>>> import numpy as np
>>> np.set_printoptions(precision=3, suppress=True, linewidth=120)
>>> data = np.load("sample1.npy")
>>> data
array([[-3,  0,  0,  0,  0],
       [ 0,  0,  0,  3,  0],
       [ 0,  0,  0,  0,  2],
       [ 0, -1,  0,  0,  0],
       [ 0,  0,  1,  0,  0]])
>>> # 3 blocks once reordered
>>> data.T @ data
array([[9, 0, 0, 0, 0],
       [0, 1, 0, 0, 0],
       [0, 0, 1, 0, 0],
       [0, 0, 0, 9, 0],
       [0, 0, 0, 0, 4]])
>>> np.linalg.svd(data, compute_uv=False)
array([3., 3., 2., 1., 1.])
>>> data[:, 2] @ data[:, 0]
np.int64(0)
>>> T = np.stack([data, 5 * data, data[::-1]])
>>> np.linalg.matrix_rank(T)
array([5, 5, 5])
>>> np.linalg.matrix_rank(T.reshape(3, -1))
np.int64(2)
>>> (T @ data.T).shape
(3, 5, 5)
>>> np.linalg.det(T)
array([   18., 56250.,    18.])
>>> T.shape
(3, 5, 5)
>>> F = np.load("run8.npy")
>>> F
array([[-3.427,  0.28 , -3.563,  0.695],
       [-2.673,  0.05 ,  1.411, -3.983],
       [-3.55 ,  0.133,  0.227, -3.511],
       [-2.905,  0.071,  1.142, -3.905],
       [ 2.134, -0.242,  3.91 , -2.259],
       [ 1.35 , -0.207,  3.836, -2.901],
       [ 1.58 ,  0.034, -2.428,  4.075],
       [-2.453,  0.032,  1.645, -4.034],
       [ 1.302,  0.053, -2.636,  4.044],
       [-4.229,  0.24 , -1.762, -1.988],
       [ 0.673,  0.095, -3.044,  3.908],
       [-1.979, -0.005,  2.096, -4.085],
       [ 1.575, -0.218,  3.873, -2.733],
       [ 2.01 , -0.237,  3.909, -2.372],
       [-3.542,  0.281, -3.482,  0.502],
       [ 2.948, -0.269,  3.787, -1.377],
       [-1.654,  0.221, -3.883,  2.672],
       [ 4.229, -0.254,  2.115,  1.606],
       [ 2.511, -0.037, -1.585,  4.022],
       [ 1.086,  0.068, -2.785,  4.007],
       [-1.646, -0.029,  2.376, -4.08 ],
       [ 0.461, -0.162,  3.587, -3.449],
       [-4.226,  0.255, -2.154, -1.561],
       [ 3.491, -0.127, -0.324,  3.562],
       [-1.59 ,  0.219, -3.875,  2.722],
       [ 4.17 , -0.22 ,  1.318,  2.413],
       [-1.591, -0.033,  2.419, -4.076],
       [ 2.256, -0.246,  3.906, -2.143],
       [-2.045,  0.238, -3.909,  2.341]])
>>> left, sv, Vh = np.linalg.svd(F, full_matrices=False)
>>> (sv > 1e-8).sum()
np.int64(2)
>>> np.cumsum(sv ** 2) / np.sum(sv ** 2)
array([0.618, 1.   , 1.   , 1.   ])
>>> np.round(sv / sv[0], 3) + 0
array([1.   , 0.786, 0.   , 0.   ])
>>> sv.round(3) + 0
array([21.168, 16.641,  0.   ,  0.   ])
>>> np.round(Vh @ Vh.T, 3) + 0
array([[1., 0., 0., 0.],
       [0., 1., 0., 0.],
       [0., 0., 1., 0.],
       [0., 0., 0., 1.]])
>>> np.round(left.T @ left, 3) + 0
array([[1., 0., 0., 0.],
       [0., 1., 0., 0.],
       [0., 0., 1., 0.],
       [0., 0., 0., 1.]])
